In [1]: import numpy as np

In [2]: np.set_printoptions(precision=2, suppress=True, linewidth=140)

In [3]: def tidy(a):
   ...:     return np.round(a, 2) + 0
   ...: 

In [4]: mat = np.array([[0.0, 0.0, -1.0], [0.0, 0.0, 0.0], [-1.0, 0.0, 0.0]])

In [5]: out = np.array([[0, 1], [2, 0]])

In [6]: C = np.kron(out, mat)

In [7]: print(C.shape)
(6, 6)

In [8]: print(C)
[[ 0.  0. -0.  0.  0. -1.]
 [ 0.  0.  0.  0.  0.  0.]
 [-0.  0.  0. -1.  0.  0.]
 [ 0.  0. -2.  0.  0. -0.]
 [ 0.  0.  0.  0.  0.  0.]
 [-2.  0.  0. -0.  0.  0.]]

In [9]: print(mat @ mat.T)
[[1. 0. 0.]
 [0. 0. 0.]
 [0. 0. 1.]]

In [10]: print(tidy(np.linalg.norm(mat, axis=0)))
[1. 0. 1.]

In [11]: print(mat[:, 0] @ mat[:, 2])
0.0

In [12]: arr = np.load("case10.npy")

In [13]: print(arr)
[[-3 -2  1  0  9]
 [ 0  2  5 -4  4]
 [ 0  0  3 -9 -1]
 [ 0  0  0  7 -9]
 [ 0  0  0  0  3]]

In [14]: print(np.linalg.matrix_rank(arr - arr[0, 0] * np.eye(5)))
4

In [15]: out = arr / np.linalg.norm(arr, axis=1, keepdims=True)

In [16]: C2 = out @ out.T

In [17]: print(np.argwhere(np.triu(np.abs(C2) > 0.95, 1)))
[]

In [18]: print((np.abs(C2) > 0.9).astype(int))
[[1 0 0 0 1]
 [0 1 0 0 0]
 [0 0 1 0 0]
 [0 0 0 1 0]
 [1 0 0 0 1]]

In [19]: print(tidy(np.linalg.norm(out, axis=1)))
[1. 1. 1. 1. 1.]

In [20]: print((C2 - 2 * np.eye(5)).round(6).argmax(axis=1))
[4 2 1 2 0]

In [21]: print(tidy(np.degrees(np.arccos(np.clip(C2[2, 3], -1, 1)))))
119.77

In [22]: left, sigma, vt = np.linalg.svd(arr)

In [23]: print(tidy(sigma))
[15.91 10.25  4.43  2.84  0.18]

In [24]: print(np.argmax(sigma[:-1] / (sigma[1:] + 1e-6)) + 1)
4

In [25]: out = left[:, :4] @ np.diag(sigma[:4]) @ vt[:4]

In [26]: print(np.linalg.matrix_rank(arr, rtol=0.05))
4

In [27]: print(np.linalg.matrix_rank(out))
4

In [28]: print(tidy(np.linalg.norm(arr - out, 2)), tidy(sigma[4]))
0.18 0.18

In [29]: print(tidy(np.linalg.norm(arr, 2) / np.linalg.norm(arr)))
0.81

In [30]: print(round(np.log10(np.linalg.cond(arr))))
2

In [31]: print(np.argsort(-np.linalg.norm(arr, axis=0).round(6), kind="stable")[:3])
[4 3 2]

In [32]: print([round(float(x), 2) for x in np.linalg.svd(arr, compute_uv=False)[:3]])
[15.91, 10.25, 4.43]

In [33]: F = np.load("dump.npy")

In [34]: print(F)
[[-1  2  0  0  1]
 [ 0  4  2 -2 -8]
 [ 0  0  2  5  9]
 [ 0  0  0 -3  9]
 [ 0  0  0  0  7]]

In [35]: P = np.triu(np.array([[2, -1, 4, 4, -2],
    ...:     [-3, -3, 1, 1, -3],
    ...:     [3, 0, -1, -5, 2],
    ...:     [2, -3, 4, 2, -3],
    ...:     [-3, 0, 3, -4, 4]]), 1) + np.eye(5)

In [36]: out = P @ F @ np.linalg.inv(P)

In [37]: print(np.trace(out), np.trace(F))
9.0 9

In [38]: print(tidy(np.linalg.det(out)))
168.0

In [39]: print([int(np.linalg.matrix_rank(np.linalg.matrix_power(F, p))) for p in range(1, 6)])
[5, 5, 5, 5, 5]

In [40]: print(np.linalg.matrix_rank(F - F[0, 0] * np.eye(5)))
4

In [41]: print(tidy(np.sort(np.linalg.eigvals(F))))
[-3. -1.  2.  4.  7.]

In [42]: E = np.array([[-2, 1, 0], [2, 2, 2], [-2, 3, -1], [3, 1, 2], [-3, -2, 2]])

In [43]: E[-1] = E[0] + 5 * E[1]

In [44]: print(E)
[[-2  1  0]
 [ 2  2  2]
 [-2  3 -1]
 [ 3  1  2]
 [ 8 11 10]]

In [45]: T = np.stack([E, 4 * E, E[::-1]])

In [46]: print(T.sum(axis=0))
[[ -2  16  10]
 [ 13  11  12]
 [-12  18  -6]
 [ 17   7  12]
 [ 38  56  50]]

In [47]: print(np.einsum("bij,cij->bc", T, T))
[[ 330 1320   28]
 [1320 5280  112]
 [  28  112  330]]

In [48]: print(tidy(np.linalg.norm(T, axis=(1, 2))))
[18.17 72.66 18.17]

In [49]: print(T.shape)
(3, 5, 3)

In [50]: J = np.loadtxt("arr.csv", delimiter=",")

In [51]: print(tidy(J))
[[-0.02 -0.07  2.04  2.07]
 [ 1.22  3.67 -0.45 -1.67]
 [-1.73 -5.2   5.47  7.2 ]
 [-0.67 -2.02  3.35  4.02]
 [ 0.25  0.76  1.49  1.24]
 [ 0.08  0.23  1.85  1.77]
 [-0.15 -0.46  2.31  2.46]
 [-0.55 -1.64  3.1   3.64]
 [-0.64 -1.92  3.28  3.92]
 [ 0.53  1.58  0.95  0.42]
 [-1.71 -5.12  5.41  7.12]]

In [52]: C2 = np.cov(J, rowvar=False)

In [53]: print(np.argwhere(np.triu(np.abs(np.corrcoef(J.T)) > 0.8, 1)))
[[0 1]
 [0 2]
 [0 3]
 [1 2]
 [1 3]
 [2 3]]

In [54]: print(np.argsort(-J.std(axis=0).round(6), kind="stable"))
[1 3 2 0]

In [55]: print(tidy(np.polyfit(J[:, 2], J[:, 3], 1)))
[ 1.5 -1. ]

In [56]: print(C2.shape)
(4, 4)

In [57]: print(np.corrcoef(J[:, 2], J[:, 3])[0, 1])
1.0

In [58]: print(tidy(np.corrcoef(J.T)))
[[ 1.  1. -1. -1.]
 [ 1.  1. -1. -1.]
 [-1. -1.  1.  1.]
 [-1. -1.  1.  1.]]

In [59]: rng = np.random.default_rng(52)

In [60]: z = rng.permutation(5)

In [61]: print(z)
[2 3 4 1 0]

In [62]: out = arr[z][:, z]

In [63]: print(out)
[[ 3 -9 -1  0  0]
 [ 0  7 -9  0  0]
 [ 0  0  3  0  0]
 [ 5 -4  4  2  0]
 [ 1  0  9 -2 -3]]

In [64]: print(tidy(np.sort(np.abs(np.linalg.eigvals(out)))))
[2. 3. 3. 3. 7.]

In [65]: print(np.trace(out))
12

In [66]: print(np.einsum("ii->", out))
12

In [67]: print(np.kron(np.eye(2, dtype=int), out))
[[ 3 -9 -1  0  0  0  0  0  0  0]
 [ 0  7 -9  0  0  0  0  0  0  0]
 [ 0  0  3  0  0  0  0  0  0  0]
 [ 5 -4  4  2  0  0  0  0  0  0]
 [ 1  0  9 -2 -3  0  0  0  0  0]
 [ 0  0  0  0  0  3 -9 -1  0  0]
 [ 0  0  0  0  0  0  7 -9  0  0]
 [ 0  0  0  0  0  0  0  3  0  0]
 [ 0  0  0  0  0  5 -4  4  2  0]
 [ 0  0  0  0  0  1  0  9 -2 -3]]

In [68]: print(tidy(np.linalg.eigvals(out)))
[-3.  2.  3.  7.  3.]

In [69]: print(tidy(np.linalg.det(2 * out)), tidy(np.linalg.det(out)))
-12096.0 -378.0

In [70]: print(np.einsum("ij,ji->", out, out))
80

In [71]: d = np.linalg.norm(J[:, None] - J[None], axis=-1)

In [72]: print(tidy(np.linalg.norm(J - J.mean(axis=0), axis=1)))
[1.38 7.35 6.83 1.75 2.7  1.85 0.74 1.15 1.59 4.   6.7 ]

In [73]: print(tidy(np.linalg.norm(J, axis=1)))
[ 2.91  4.24 10.57  5.65  2.1   2.57  3.41  5.09  5.5   1.96 10.44]

In [74]: print(np.flatnonzero(d[4] < d.mean() / 2))
[0 4 5 6 9]

In [75]: print(tidy(d[:5, :5]))
[[ 0.    5.97  8.21  3.13  1.32]
 [ 5.97  0.   14.18  9.09  4.65]
 [ 8.21 14.18  0.    5.08  9.52]
 [ 3.13  9.09  5.08  0.    4.44]
 [ 1.32  4.65  9.52  4.44  0.  ]]

In [76]: print(d.shape)
(11, 11)

In [77]: print(tidy(d[4]))
[1.32 4.65 9.52 4.44 0.   0.85 1.95 3.84 4.28 1.31 9.4 ]

In [78]: print(np.unravel_index(d.round(6).argmax(), d.shape))
(np.int64(1), np.int64(2))

In [79]: W0 = np.array([[0.05, 0.04, 0.05, 0.43],
    ...:     [-0.05, 0.01, 0.43, -0.2],
    ...:     [-0.16, 0.0, -0.62, -0.77],
    ...:     [0.0, -0.01, 3.59, -0.43],
    ...:     [-0.14, -0.01, 3.65, 0.2],
    ...:     [0.1, -0.02, 3.28, -0.45],
    ...:     [-0.11, -0.03, 0.46, -0.1],
    ...:     [0.07, 0.0, -0.72, 0.85],
    ...:     [0.11, -0.05, 3.07, 0.13],
    ...:     [0.04, 0.02, -0.42, -0.6],
    ...:     [0.02, -0.04, 2.74, 0.22],
    ...:     [0.06, 0.01, 0.62, 0.42],
    ...:     [0.31, 0.0, 2.18, 0.16]])

In [80]: x = np.array([1, -3, 3, 1])

In [81]: target = W0 @ x

In [82]: coef, lr = np.zeros(4), 1 / np.linalg.norm(W0, 2) ** 2

In [83]: for i in range(3):
    ...:     coef -= lr * W0.T @ (W0 @ coef - target)
    ...:     if i % 1 == 0: print(i, round(np.linalg.norm(W0 @ coef - target), 2))
    ...: 
0 1.77
1 1.7
2 1.63

In [84]: print(tidy(np.linalg.cond(W0)))
111.88

In [85]: x = np.array([6, 7, 0, 0])

In [86]: target = W0 @ x

In [87]: print(tidy(np.linalg.lstsq(W0, target)[0]))
[6. 7. 0. 0.]

In [88]: print(tidy(target))
[ 0.58 -0.23 -0.96 -0.07 -0.91  0.46 -0.87  0.42  0.31  0.38 -0.16  0.43  1.86]

In [89]: print(tidy(np.linalg.pinv(W0) @ W0))
[[1. 0. 0. 0.]
 [0. 1. 0. 0.]
 [0. 0. 1. 0.]
 [0. 0. 0. 1.]]

In [90]: print(tidy(np.linalg.solve(W0.T @ W0, W0.T @ target)))
[6. 7. 0. 0.]

In [91]: target = target + 0.05 * rng.normal(size=13)

In [92]: print(tidy(target))
[ 0.58 -0.21 -0.93 -0.06 -0.9   0.4  -0.84  0.4   0.36  0.45 -0.24  0.5   1.83]

In [93]: coef, *_ = np.linalg.lstsq(W0, target)

In [94]: print(tidy(np.linalg.norm(target - W0 @ coef)))
0.15

In [95]: print(tidy(W0.T @ (target - W0 @ coef)))
[0. 0. 0. 0.]

In [96]: print(coef.round())
[ 6.  7. -0. -0.]

In [97]: print(tidy(coef))
[ 5.93  7.32  0.   -0.02]

In [98]: print([round(float(np.linalg.norm(np.linalg.solve(W0.T @ W0 + lam * np.eye(4), W0.T @ target))), 2) for lam in (0, 1, 10, 100)])
[9.42, 0.92, 0.15, 0.02]

In [99]: Q, Rm = np.linalg.qr(F)

In [100]: print(Rm)
[[-1.  2.  0.  0.  1.]
 [ 0.  4.  2. -2. -8.]
 [ 0.  0.  2.  5.  9.]
 [ 0.  0.  0. -3.  9.]
 [ 0.  0.  0.  0.  7.]]

In [101]: print(np.trace(Q @ Q.T))
5.0

In [102]: print(np.abs(np.diag(Rm)))
[1. 4. 2. 3. 7.]

In [103]: def softmax(z):
     ...:     e = np.exp(z - z.max(axis=-1, keepdims=True))
     ...:     return e / e.sum(axis=-1, keepdims=True)
     ...: 

In [104]: print(tidy(softmax(10 * W0[0])))
[0.02 0.02 0.02 0.94]

In [105]: att = W0 @ W0.T / np.sqrt(4)

In [106]: print(softmax(att).round(6).argmax(axis=1))
[7 3 2 3 4 3 3 7 4 2 4 4 4]

In [107]: M = np.load("w.npy")

In [108]: print(M)
[[0 0 0 1 0]
 [0 0 1 0 0]
 [0 1 0 0 0]
 [0 0 0 0 1]
 [1 0 0 0 0]]

In [109]: r0 = np.array([2, 2])

In [110]: print(np.polyval(r0, M[4]))
[4 2 2 2 2]

In [111]: print(tidy(np.linalg.pinv(M)))
[[0. 0. 0. 0. 1.]
 [0. 0. 1. 0. 0.]
 [0. 1. 0. 0. 0.]
 [1. 0. 0. 0. 0.]
 [0. 0. 0. 1. 0.]]

In [112]: print(M.T @ M)
[[1 0 0 0 0]
 [0 1 0 0 0]
 [0 0 1 0 0]
 [0 0 0 1 0]
 [0 0 0 0 1]]

In [113]: z = rng.permutation(5)

In [114]: print(z)
[0 2 3 4 1]

In [115]: out = M[z][:, z]

In [116]: print(np.diag(out))
[0 0 0 0 0]

In [117]: print(np.trace(out))
0

In [118]: print(np.allclose(out, M))
False

In [119]: x = np.array([-3, -3, -2, 0, -3])

In [120]: target = M @ x

In [121]: coef, lr = np.zeros(5), 1 / np.linalg.norm(M, 2) ** 2

In [122]: for i in range(150):
     ...:     coef -= lr * M.T @ (M @ coef - target)
     ...:     if i % 50 == 0: print(i, round(np.linalg.norm(M @ coef - target), 2))
     ...: 
0 0.0
50 0.0
100 0.0

In [123]: print(tidy(np.linalg.cond(M)))
1.0

In [124]: print(coef)
[-3. -3. -2.  0. -3.]

In [125]: print(M @ np.ones(5))
[1. 1. 1. 1. 1.]

In [126]: print(tidy(np.sort(np.abs(np.linalg.eigvals(M)))[::-1]))
[1. 1. 1. 1. 1.]

In [127]: p = np.eye(5)[3]

In [128]: for _ in range(3):
     ...:     p = p @ M
     ...:     print(p.round(2))
     ...: 
[0. 0. 0. 0. 1.]
[1. 0. 0. 0. 0.]
[0. 0. 0. 1. 0.]

In [129]: K = np.array([[1.0, -2.0, 0.0, 0.0],
     ...:     [-2.0, 2.0, -2.0, 0.0],
     ...:     [0.0, -2.0, 2.0, -2.0],
     ...:     [0.0, 0.0, -2.0, 1.0]])

In [130]: print(K.mean(axis=0))
[-0.25 -0.5  -0.5  -0.25]

In [131]: print(np.diff(K, axis=0))
[[-3.  4. -2.  0.]
 [ 2. -4.  4. -2.]
 [ 0.  2. -4.  3.]]

In [132]: print(tidy(np.linalg.norm(K)))
5.83

In [133]: print(tidy(np.linalg.svd(K, compute_uv=False)))
[5.   2.56 1.56 0.  ]

In [134]: K[4]
IndexError: index 4 is out of bounds for axis 0 with size 4
